$ python -q
>>> import numpy as np
>>> np.set_printoptions(precision=3, suppress=True, linewidth=100)
>>> m1 = np.loadtxt("x.csv", delimiter=",")
>>> m1
array([[0., 0., 0., 0., 0., 1., 1., 1., 0.],
       [0., 0., 0., 1., 0., 0., 0., 0., 1.],
       [0., 0., 0., 1., 0., 0., 0., 0., 0.],
       [0., 1., 1., 0., 0., 0., 0., 0., 1.],
       [0., 0., 0., 0., 0., 1., 1., 1., 0.],
       [1., 0., 0., 0., 1., 0., 1., 1., 0.],
       [1., 0., 0., 0., 1., 1., 0., 1., 0.],
       [1., 0., 0., 0., 1., 1., 1., 0., 0.],
       [0., 1., 0., 1., 0., 0., 0., 0., 0.]])
>>> def softmax(z):
...     e = np.exp(z - z.max(axis=-1, keepdims=True))
...     return e / e.sum(axis=-1, keepdims=True)
... 
>>> softmax(m1[5] + -1)
array([0.171, 0.063, 0.063, 0.063, 0.171, 0.063, 0.171, 0.171, 0.063])
>>> np.round(softmax(10 * m1[5]), 3) + 0
array([0.25, 0.  , 0.  , 0.  , 0.25, 0.  , 0.25, 0.25, 0.  ])
>>> S = m1 @ m1.T / np.sqrt(9)
>>> softmax(S).round(6).argmax(axis=1)
array([0, 1, 1, 3, 0, 5, 6, 7, 8])
>>> Uu, sig, Vt = np.linalg.svd(m1)
>>> V = Vt[:(sig > 1e-8).sum()]
>>> rng = np.random.default_rng(332142)
>>> x = m1[7] + -1 * m1[6] + rng.integers(2) * np.eye(9)[5]
>>> x
array([ 0.,  0.,  0.,  0.,  0.,  1.,  1., -1.,  0.])
>>> np.linalg.matrix_rank(np.vstack([m1, x]))
np.int64(8)
>>> np.diag(V.T @ V)
array([0.5, 1. , 1. , 1. , 0.5, 1. , 1. , 1. , 1. ])
>>> np.allclose(V.T @ V @ x, x)
True
>>> idx = rng.permutation(9)
>>> idx
array([8, 2, 5, 0, 4, 6, 3, 1, 7])
>>> other = m1[idx][:, idx]
>>> np.trace(other)
np.float64(0.0)
>>> np.diag(other)
array([0., 0., 0., 0., 0., 0., 0., 0., 0.])
>>> A = np.diag(3 * np.array([-4, 0, 4, -4])) + np.array([[1, -1, 2, 0], [-1, 1, -2, 3], [2, 0, 0, -1], [-3, -1, -3, 0]])
>>> A
array([[-11,  -1,   2,   0],
       [ -1,   1,  -2,   3],
       [  2,   0,  12,  -1],
       [ -3,  -1,  -3, -12]])
>>> Uu, sig, Vt = np.linalg.svd(A)
>>> np.argmax(sig[:-1] / (sig[1:] + 1e-6)) + 1
np.int64(3)
>>> other = Uu[:, :3] @ np.diag(sig[:3]) @ Vt[:3]
>>> round(np.linalg.norm(A - other) / np.linalg.norm(A), 3)
np.float64(0.039)
>>> np.linalg.matrix_rank(A, rtol=0.05)
np.int64(4)
>>> round(float(np.abs(A - other).max()), 3)
0.771
>>> r0 = np.array([2, -5, -4, 4])
>>> other = A + np.outer(r0, np.eye(4)[3])
>>> np.linalg.matrix_rank(np.linalg.inv(other) - np.linalg.inv(A), tol=1e-8)
np.int64(1)
>>> round(float(np.linalg.det(other) / np.linalg.det(A)), 3), np.round(1 + np.linalg.solve(A, r0)[3], 3)
(1.184, np.float64(1.184))
>>> other = A ** -1
Traceback (most recent call last):
  File "<python-input-34>", line 1, in <module>
    other = A ** -1
            ~~^^~~~
ValueError: Integers to negative integer powers are not allowed.
>>> other = np.linalg.inv(A)
>>> np.round(np.linalg.cond(A), 3)
np.float64(16.892)
>>> np.allclose(other, A.T)
False
>>> np.round(np.linalg.det(A) * np.linalg.det(other), 3)
np.float64(1.0)
>>> E = np.load("sample14.npy")
>>> E
array([[ 0, -9,  0,  0,  0,  0,  0,  0,  0,  0,  0,  0],
       [ 0,  0,  0,  0,  0,  0,  0,  0,  0,  0,  0,  8],
       [ 0,  0,  0,  0,  0,  4,  0,  0,  0,  0,  0,  0],
       [ 2,  0,  0,  0,  0,  0,  0,  0,  0,  0,  0,  0],
       [ 0,  0,  0,  0,  8,  0,  0,  0,  0,  0,  0,  0],
       [ 0,  0,  0,  0,  0,  0,  4,  0,  0,  0,  0,  0],
       [ 0,  0,  0,  0,  0,  0,  0, -2,  0,  0,  0,  0],
       [ 0,  0,  0,  0,  0,  0,  0,  0,  0,  2,  0,  0],
       [ 0,  0,  0,  0,  0,  0,  0,  0,  0,  0, -5,  0],
       [ 0,  0, -4,  0,  0,  0,  0,  0,  0,  0,  0,  0],
       [ 0,  0,  0,  0,  0,  0,  0,  0, -6,  0,  0,  0],
       [ 0,  0,  0,  1,  0,  0,  0,  0,  0,  0,  0,  0]])
>>> Q = A.astype(float).copy()
>>> for j in range(4):
...     Q[:, j] -= Q[:, :j] @ (Q[:, :j].T @ Q[:, j])
...     Q[:, j] /= np.linalg.norm(Q[:, j])
... 
>>> np.round(Q.T @ A, 3) + 0
array([[11.619,  1.119,  1.119,  2.668],
       [ 0.   ,  1.322, -1.703,  9.087],
       [ 0.   ,  0.   , 12.524,  2.435],
       [ 0.   ,  0.   ,  0.   ,  7.641]])
>>> other = np.linalg.inv(E)
>>> (np.abs(other) > 1e-9).astype(int)
array([[0, 0, 0, 1, 0, 0, 0, 0, 0, 0, 0, 0],
       [1, 0, 0, 0, 0, 0, 0, 0, 0, 0, 0, 0],
       [0, 0, 0, 0, 0, 0, 0, 0, 0, 1, 0, 0],
       [0, 0, 0, 0, 0, 0, 0, 0, 0, 0, 0, 1],
       [0, 0, 0, 0, 1, 0, 0, 0, 0, 0, 0, 0],
       [0, 0, 1, 0, 0, 0, 0, 0, 0, 0, 0, 0],
       [0, 0, 0, 0, 0, 1, 0, 0, 0, 0, 0, 0],
       [0, 0, 0, 0, 0, 0, 1, 0, 0, 0, 0, 0],
       [0, 0, 0, 0, 0, 0, 0, 0, 0, 0, 1, 0],
       [0, 0, 0, 0, 0, 0, 0, 1, 0, 0, 0, 0],
       [0, 0, 0, 0, 0, 0, 0, 0, 1, 0, 0, 0],
       [0, 1, 0, 0, 0, 0, 0, 0, 0, 0, 0, 0]])
>>> other
array([[ 0.   ,  0.   ,  0.   ,  0.5  ,  0.   ,  0.   ,  0.   ,  0.   ,  0.   ,  0.   ,  0.   ,
         0.   ],
       [-0.111, -0.   , -0.   , -0.   , -0.   , -0.   , -0.   , -0.   , -0.   , -0.   , -0.   ,
        -0.   ],
       [-0.   , -0.   , -0.   , -0.   , -0.   , -0.   , -0.   , -0.   , -0.   , -0.25 , -0.   ,
        -0.   ],
       [ 0.   ,  0.   ,  0.   ,  0.   ,  0.   ,  0.   ,  0.   ,  0.   ,  0.   ,  0.   ,  0.   ,
         1.   ],
       [ 0.   ,  0.   ,  0.   ,  0.   ,  0.125,  0.   ,  0.   ,  0.   ,  0.   ,  0.   ,  0.   ,
         0.   ],
       [ 0.   ,  0.   ,  0.25 ,  0.   ,  0.   ,  0.   ,  0.   ,  0.   ,  0.   ,  0.   ,  0.   ,
         0.   ],
       [ 0.   ,  0.   ,  0.   ,  0.   ,  0.   ,  0.25 ,  0.   ,  0.   ,  0.   ,  0.   ,  0.   ,
         0.   ],
       [-0.   , -0.   , -0.   , -0.   , -0.   , -0.   , -0.5  , -0.   , -0.   , -0.   , -0.   ,
        -0.   ],
       [-0.   , -0.   , -0.   , -0.   , -0.   , -0.   , -0.   , -0.   , -0.   , -0.   , -0.167,
        -0.   ],
       [ 0.   ,  0.   ,  0.   ,  0.   ,  0.   ,  0.   ,  0.   ,  0.5  ,  0.   ,  0.   ,  0.   ,
         0.   ],
       [-0.   , -0.   , -0.   , -0.   , -0.   , -0.   , -0.   , -0.   , -0.2  , -0.   , -0.   ,
        -0.   ],
       [ 0.   ,  0.125,  0.   ,  0.   ,  0.   ,  0.   ,  0.   ,  0.   ,  0.   ,  0.   ,  0.   ,
         0.   ]])
>>> np.round(np.linalg.cond(E), 3)
np.float64(9.0)
>>> x = np.array([-5, -2, 0, 4, -2, 2, -1, -3, -3, 1, -1, 5])
>>> h1 = np.maximum(E @ x, 0)
>>> E.T @ h1
array([   0, -162,    0,    4,    0,   32,    0,  -12, -108,    4,  -25,  320])
>>> np.tanh(E @ x)
array([ 1.   ,  1.   ,  1.   , -1.   , -1.   , -0.999,  1.   ,  0.964,  1.   ,  0.   ,  1.   ,
        0.999])
>>> W0 = np.load("w.npy")
>>> W0
array([[6., 5., 5., 0., 5.],
       [5., 6., 5., 0., 5.],
       [5., 5., 6., 0., 5.],
       [0., 0., 0., 6., 0.],
       [5., 5., 5., 0., 6.]])
>>> vals, V = np.linalg.eigh(W0)
>>> np.abs(V[:, -1])
array([0.5, 0.5, 0.5, 0. , 0.5])
>>> np.unique(vals.round(6) + 0, return_counts=True)[1]
array([3, 1, 1])
>>> np.linalg.eigvalsh(W0 @ W0)
array([  1.,   1.,   1.,  36., 441.])
>>> np.round(V.T @ W0 @ V, 3) + 0
array([[ 1.,  0.,  0.,  0.,  0.],
       [ 0.,  1.,  0.,  0.,  0.],
       [ 0.,  0.,  1.,  0.,  0.],
       [ 0.,  0.,  0.,  6.,  0.],
       [ 0.,  0.,  0.,  0., 21.]])
